% python3 -q
>>> import numpy as np
>>> from numpy import linalg as LA
>>> np.set_printoptions(precision=2, suppress=True, linewidth=140)
>>> mat = np.load("sample2.npy")
>>> mat
array([[-0.13, -0.2 , -0.23],
       [-0.11, -0.47, -0.2 ],
       [ 0.47,  0.81,  0.46],
       [ 0.14,  0.26,  0.19],
       [ 0.03, -0.04,  0.1 ],
       [ 0.2 ,  0.84,  0.44],
       [ 0.08,  0.09,  0.09],
       [-0.22, -0.88, -0.42],
       [-0.08, -1.21, -0.25],
       [-0.09, -0.45, -0.3 ],
       [-0.15, -0.34, -0.13],
       [-0.25, -1.18, -0.62],
       [ 0.39,  1.26,  0.57],
       [-0.03,  0.33,  0.11],
       [-0.19, -0.49, -0.24],
       [ 0.23,  0.95,  0.39],
       [-0.22, -0.97, -0.36],
       [ 0.  , -0.42, -0.19]])
>>> vec = np.array([5, -2, -4])
>>> y = mat @ vec
>>> LA.lstsq(mat, y)[0]
array([ 5., -2., -4.])
>>> np.round(LA.pinv(mat) @ mat, 2) + 0
array([[1., 0., 0.],
       [0., 1., 0.],
       [0., 0., 1.]])
>>> LA.solve(mat.T @ mat, mat.T @ y)
array([ 5., -2., -4.])
>>> rng = np.random.default_rng(40)
>>> y = y + 0.05 * rng.normal(size=18)
>>> y
array([ 0.61,  1.14, -1.15, -0.54, -0.22, -2.49, -0.16,  2.41,  2.97,  1.62,  0.46,  3.6 , -2.83, -1.28,  0.94, -2.38,  2.3 ,  1.59])
>>> c, *_ = LA.lstsq(mat, y)
>>> np.round(mat.T @ (y - mat @ c), 2) + 0
array([0., 0., 0.])
>>> [round(float(LA.norm(LA.solve(mat.T @ mat + lam * np.eye(3), mat.T @ y))), 2) for lam in (0, 1, 10, 100)]
[6.72, 2.14, 1.23, 0.24]
>>> c
array([ 4.98, -1.98, -4.05])
>>> c.round()
array([ 5., -2., -4.])
>>> cov = np.cov(mat, rowvar=False)
>>> np.polyfit(mat[:, 1], mat[:, 0], 1)
array([0.25, 0.03])
>>> round(float(np.corrcoef(mat[:, 1], mat[:, 0])[0, 1]), 2)
0.89
>>> np.round(LA.eigvalsh(cov)[::-1], 2) + 0
array([0.7 , 0.01, 0.  ])
>>> np.corrcoef(mat.T)
array([[1.  , 0.89, 0.94],
       [0.89, 1.  , 0.96],
       [0.94, 0.96, 1.  ]])
>>> np.argwhere(np.triu(np.abs(np.corrcoef(mat.T)) > 0.8, 1))
array([[0, 1],
       [0, 2],
       [1, 2]])
>>> lab = rng.permutation(3)
>>> other = mat[:, lab] * rng.choice([-1, 1], 3)
>>> other
array([[-0.2 ,  0.13,  0.23],
       [-0.47,  0.11,  0.2 ],
       [ 0.81, -0.47, -0.46],
       [ 0.26, -0.14, -0.19],
       [-0.04, -0.03, -0.1 ],
       [ 0.84, -0.2 , -0.44],
       [ 0.09, -0.08, -0.09],
       [-0.88,  0.22,  0.42],
       [-1.21,  0.08,  0.25],
       [-0.45,  0.09,  0.3 ],
       [-0.34,  0.15,  0.13],
       [-1.18,  0.25,  0.62],
       [ 1.26, -0.39, -0.57],
       [ 0.33,  0.03, -0.11],
       [-0.49,  0.19,  0.24],
       [ 0.95, -0.23, -0.39],
       [-0.97,  0.22,  0.36],
       [-0.42, -0.  ,  0.19]])
>>> left, _, Vt = LA.svd(mat.T @ other)
>>> lab
array([1, 0, 2])
>>> D = LA.norm(mat[:, None] - mat[None], axis=-1)
>>> LA.norm(mat - mat.mean(axis=0), axis=1)
array([0.25, 0.41, 1.15, 0.46, 0.16, 1.09, 0.25, 0.88, 1.12, 0.44, 0.29, 1.24, 1.55, 0.47, 0.47, 1.17, 0.94, 0.34])
>>> np.flatnonzero(D[7] < D.mean() / 2)
array([ 7,  8,  9, 11, 14, 16])
>>> (D + 1e9 * np.eye(18)).round(6).argmin(axis=1)
array([10, 14,  5, 13,  6, 15,  4, 16, 16,  1,  1, 16, 15,  3,  1,  5,  7,  1])
>>> LA.norm(mat, axis=1)
array([0.33, 0.52, 1.04, 0.35, 0.11, 0.97, 0.15, 1.  , 1.24, 0.55, 0.39, 1.36, 1.44, 0.35, 0.58, 1.05, 1.06, 0.46])
>>> D.shape
(18, 18)
>>> np.unravel_index(D.round(6).argmax(), D.shape)
(np.int64(11), np.int64(12))
>>> D.mean(axis=1).argmax()
np.int64(12)
>>> data = np.loadtxt("out17.csv", delimiter=",")
>>> data
array([[ 0.,  1., -2.],
       [ 4.,  1., -2.]])
>>> other = np.array([[8, 9, 5], [0, 6, 2]])
>>> W2 = np.kron(other, data)
>>> W2.shape
(4, 9)
>>> np.round(LA.norm(W2, 2), 2), round(LA.norm(other, 2) * LA.norm(data, 2), 2)
(np.float64(66.35), np.float64(66.35))
>>> Xs = mat - mat.mean(axis=0)
>>> evecs = LA.svd(Xs)[2][:1]
>>> other = Xs - Xs @ evecs.T @ evecs
>>> np.round(LA.norm(other) / LA.norm(Xs), 2)
np.float64(0.15)
>>> np.cov(Xs @ evecs.T, rowvar=False)
array(0.7)
>>> np.round(LA.norm(data, 1), 2), np.round(LA.norm(data, np.inf), 2)
(np.float64(4.0), np.float64(7.0))
>>> LA.norm(data, axis=1).argmax()
np.int64(1)
>>> LA.norm(data, axis=1)
array([2.24, 4.58])
>>> round(float(LA.norm(data[1], 1)), 2), round(float(LA.norm(data[1], np.inf)), 2)
(7.0, 4.0)
>>> other = np.array([[0, 9, -9, 0, 2],
...     [-5, 1, 9, 2, 3],
...     [6, 8, -1, 5, 8],
...     [-4, -3, -3, -9, -3],
...     [-1, -8, -8, -9, 2]])
>>> W0 = other - other.T
>>> W0
array([[  0,  14, -15,   4,   3],
       [-14,   0,   1,   5,  11],
       [ 15,  -1,   0,   8,  16],
       [ -4,  -5,  -8,   0,   6],
       [ -3, -11, -16,  -6,   0]])
>>> LA.cond(W0) > 100
np.True_
>>> np.argsort(-LA.norm(W0, axis=0).round(6), kind="stable")[:3]
array([2, 0, 4])
>>> [round(float(x), 2) for x in LA.svd(W0, compute_uv=False)[:3]]
[24.42, 24.42, 18.77]
>>> vec = np.array([1, 3, -2, 2, 0])
>>> vec @ W0 @ vec
np.int64(0)
>>> np.round(LA.eigvals(W0).real, 2) + 0
array([0., 0., 0., 0., 0.])
>>> O = LA.solve(np.eye(5) - W0, np.eye(5) + W0)
>>> np.round(LA.det(O), 2)
np.float64(1.0)
>>> round(LA.norm(W0, "nuc"), 2)
np.float64(86.4)
>>> round(LA.norm(W0, 1), 2), round(float(LA.norm(W0, np.inf)), 2)
(np.float64(40.0), 40.0)
>>> round(LA.norm(W0[3], 1), 2), round(float(LA.norm(W0[3], np.inf)), 2)
(np.float64(23.0), 8.0)
>>> LA.norm(W0, axis=1).argmax()
np.int64(2)
>>> W0[3] @ W0[4]
np.int64(195)
>>> r = LA.matrix_rank(W0)
>>> r
np.int64(4)
>>> ns = LA.svd(W0)[2][r:].T
>>> LA.matrix_rank(W0.T @ W0), LA.matrix_rank(W0 @ W0.T)
(np.int64(4), np.int64(4))
>>> [int(LA.matrix_rank(W0[:i])) for i in range(1, len(W0) + 1)]
[1, 2, 3, 4, 4]
>>> [int(LA.matrix_rank(np.delete(W0, i, axis=0))) for i in range(5)]
[4, 4, 4, 4, 4]
>>> ns.shape
(5, 1)
>>> np.allclose(W0 @ ns, 0)
True
>>> [int(LA.matrix_rank(W0[:, :j + 1])) for j in range(5)]
[1, 2, 3, 4, 4]
>>> np.round(W0 @ ns, 2) + 0
array([[0.],
       [0.],
       [0.],
       [0.],
       [0.]])
>>> blk = np.stack([W0, 5 * W0, W0[::-1]])
>>> np.einsum("bij,cij->bc", blk, blk)
array([[ 1898,  9490,   898],
       [ 9490, 47450,  4490],
       [  898,  4490,  1898]])
>>> blk.sum(axis=0)
array([[  -3,   73, -106,   18,   18],
       [ -88,   -5,   -2,   30,   72],
       [ 105,   -7,    0,   56,  112],
       [ -38,  -30,  -47,    5,   47],
       [ -18,  -52, -111,  -32,    3]])
>>> LA.norm(blk, axis=(1, 2))
array([ 43.57, 217.83,  43.57])
>>> np.round(LA.det(blk), 2) + 0
array([0., 0., 0.])
